In [1]: import numpy as np

In [2]: from numpy import linalg as LA

In [3]: np.set_printoptions(suppress=True, linewidth=160)

In [4]: M = np.load("sample9.npy")

In [5]: M.round(2)
Out[5]: 
array([[ 0.9 ,  0.58, -1.66, -2.23,  0.34],
       [-1.44,  1.61,  1.45, -1.34, -0.66],
       [ 1.98, -0.44,  1.19, -0.47, -1.8 ],
       [ 1.44,  2.13,  0.46,  0.97,  1.11],
       [-0.36,  1.15, -1.59,  1.03, -1.99]])

In [6]: q, r_ = LA.qr(M)

In [7]: np.trace(q @ q.T)
Out[7]: np.float64(5.0)

In [8]: np.round(q.T @ q, 2) + 0
Out[8]: 
array([[1., 0., 0., 0., 0.],
       [0., 1., 0., 0., 0.],
       [0., 0., 1., 0., 0.],
       [0., 0., 0., 1., 0.],
       [0., 0., 0., 0., 1.]])

In [9]: r_.round(2) + 0
Out[9]: 
array([[-3.,  0.,  0.,  0.,  0.],
       [ 0., -3.,  0.,  0.,  0.],
       [ 0.,  0., -3.,  0.,  0.],
       [ 0.,  0.,  0., -3.,  0.],
       [ 0.,  0.,  0.,  0., -3.]])

In [10]: np.allclose(r_.T @ r_, M.T @ M)
Out[10]: True

In [11]: abs(r_[0, 0]), round(LA.norm(M[:, 0]), 2)
Out[11]: (np.float64(3.0), np.float64(3.0))

In [12]: proj = np.triu(np.array([[0, 1, -2, 2, -1],
    ...:     [-2, 1, -1, 2, 0],
    ...:     [1, -1, -1, 1, 2],
    ...:     [-2, 1, 0, 0, 1],
    ...:     [2, -2, 2, -1, 1]]), 1) + np.eye(5)

In [13]: other = proj @ M @ LA.inv(proj)

In [14]: round(LA.det(other), 2)
Out[14]: np.float64(-243.0)

In [15]: round(np.trace(other), 2), round(np.trace(M), 2)
Out[15]: (np.float64(2.68), np.float64(2.68))

In [16]: x = np.array([1, -2, -3, 1, 2])

In [17]: rhs = M @ x

In [18]: rhs.round(2)
Out[18]: array([  3.15, -11.68,  -4.8 ,  -1.01,  -0.85])

In [19]: np.round(LA.solve(M, 5 * rhs), 2)
Out[19]: array([  5., -10., -15.,   5.,  10.])

In [20]: u = np.array([2, -1, 1])

In [21]: np.round(np.convolve(M[0], u), 2)
Out[21]: array([ 1.8 ,  0.27, -3.  , -2.22,  1.26, -2.57,  0.34])

In [22]: np.round(np.polyval(u, M[0]), 2)
Out[22]: array([ 1.72,  1.1 ,  8.15, 13.21,  0.89])

In [23]: A = np.load("w.npy")

In [24]: A
Out[24]: 
array([[ 0,  0,  2],
       [ 0,  0,  0],
       [-3,  0,  0]])

In [25]: # 2 blocks once reordered

In [26]: round(float(LA.det(A[::-1])), 2)
Out[26]: 0.0

In [27]: np.einsum("ii->", A)
Out[27]: np.int64(0)

In [28]: np.round(np.poly(A), 2)
Out[28]: array([1., 0., 6., 0.])

In [29]: np.kron(np.eye(2, dtype=int), A)
Out[29]: 
array([[ 0,  0,  2,  0,  0,  0],
       [ 0,  0,  0,  0,  0,  0],
       [-3,  0,  0,  0,  0,  0],
       [ 0,  0,  0,  0,  0,  2],
       [ 0,  0,  0,  0,  0,  0],
       [ 0,  0,  0, -3,  0,  0]])

In [30]: round(LA.det(A.T), 2)
Out[30]: np.float64(0.0)

In [31]: A @ A
Out[31]: 
array([[-6,  0,  0],
       [ 0,  0,  0],
       [ 0,  0, -6]])

In [32]: np.allclose(A[:-1].T @ LA.lstsq(A[:-1].T, A[-1])[0], A[-1])
Out[32]: False

In [33]: np.round(A @ LA.pinv(A) @ A, 2)
Out[33]: 
array([[ 0.,  0.,  2.],
       [ 0.,  0.,  0.],
       [-3.,  0.,  0.]])

In [34]: LA.lstsq(A[:-1].T, A[-1])[2]
Out[34]: np.int32(1)

In [35]: mat = np.loadtxt("block1.csv", delimiter=",")

In [36]: mat
Out[36]: 
array([[ 0.07, -0.64, -0.38,  0.43,  0.05, -0.32,  0.26,  0.36],
       [ 0.58, -2.82, -3.49, -0.92,  0.99,  1.38, -2.82,  3.34],
       [ 0.22, -1.11, -0.57,  0.79,  0.15,  1.05, -0.58,  1.84],
       [ 1.38,  0.45,  0.  ,  1.71, -1.04, -0.4 , -1.9 ,  0.22],
       [ 0.01,  4.08,  1.63,  2.83, -0.36, -0.04, -0.45, -1.58],
       [-0.46, -1.69,  0.27, -2.05, -0.41,  0.45,  0.22, -0.1 ],
       [ 0.01, -0.62, -0.54,  0.14, -0.25,  0.27, -1.64, -1.35],
       [ 0.  ,  0.11, -0.4 , -0.92,  0.42, -0.37,  0.25,  0.31],
       [-1.54, -1.81,  1.2 , -0.31,  0.64,  1.66,  2.28,  0.14],
       [-0.46, -0.38,  0.57, -0.01,  0.41,  0.2 ,  0.96,  0.06],
       [-0.5 , -0.49,  1.45, -0.09,  0.23,  0.33,  2.2 , -0.72],
       [ 2.36, -1.35, -3.11, -1.88, -0.8 , -1.97, -2.5 ,  0.88],
       [ 1.43,  0.43, -0.93, -0.48, -0.85, -0.78, -0.15,  0.53],
       [ 2.47, -0.82, -3.46, -0.95, -0.29, -1.13, -1.04,  2.32],
       [ 1.61,  0.08, -1.75,  0.46, -0.94, -0.72, -3.69,  1.33],
       [ 0.31,  3.12,  1.13,  0.56, -1.65, -0.62, -0.01, -0.44],
       [ 1.6 , -0.6 , -1.39, -0.88, -0.08, -1.55, -1.49,  0.2 ],
       [-0.24,  1.98,  2.46,  2.27, -1.03,  1.08,  0.43, -0.98],
       [ 0.81, -0.19, -0.99,  0.63, -0.14,  0.77, -0.1 ,  0.82],
       [-0.94,  0.13,  1.  , -0.21,  0.35,  0.7 ,  0.37, -1.6 ],
       [-1.23,  3.55,  3.6 ,  3.13, -0.3 , -0.16,  0.03, -2.8 ],
       [ 0.52, -0.9 ,  0.88, -1.45, -0.89, -1.51, -0.31, -1.91],
       [ 1.03,  1.26, -1.76,  1.04, -0.21,  0.6 ,  0.53,  2.45],
       [ 1.08, -0.38, -0.78, -0.02, -1.32, -1.02, -2.37, -0.13],
       [ 1.95, -0.97, -2.3 , -1.  , -1.01, -0.75, -2.44,  0.81],
       [-1.52,  0.29,  2.42, -0.06,  0.2 ,  0.44,  2.91, -1.29],
       [-0.28, -1.42, -0.25, -0.25, -0.13,  1.17,  0.92,  0.91],
       [ 1.29,  0.27, -0.66, -0.02, -0.49,  0.15, -0.16,  0.26],
       [ 0.06, -0.74,  0.43, -1.89, -0.7 , -0.55, -0.67, -0.63],
       [ 1.61, -2.22, -1.87, -0.68, -0.42,  1.19, -2.06,  1.06],
       [ 2.21, -1.15, -1.54, -0.7 , -1.41, -2.04, -3.75,  0.34],
       [-0.44, -1.17, -1.24, -1.27,  1.18,  0.84,  0.66,  1.18],
       [-0.59, -0.64, -0.31, -0.01,  0.23,  2.25,  2.81,  2.61],
       [-1.37, -0.54,  1.73, -0.43, -0.17,  1.83,  2.53, -0.75],
       [ 0.5 ,  0.6 , -1.3 , -0.12,  0.12,  0.75,  1.88,  1.56],
       [-0.53, -2.06,  1.34,  0.04, -0.75,  0.7 , -1.28, -1.11],
       [ 1.4 , -0.63, -2.8 ,  1.52,  0.22, -1.11, -2.45,  2.15],
       [ 0.08,  3.51,  1.54,  3.3 , -0.97,  0.34,  0.87,  0.74]])

In [37]: proj = mat @ LA.solve(mat.T @ mat, mat.T)

In [38]: np.round(np.trace(proj), 2)
Out[38]: np.float64(8.0)
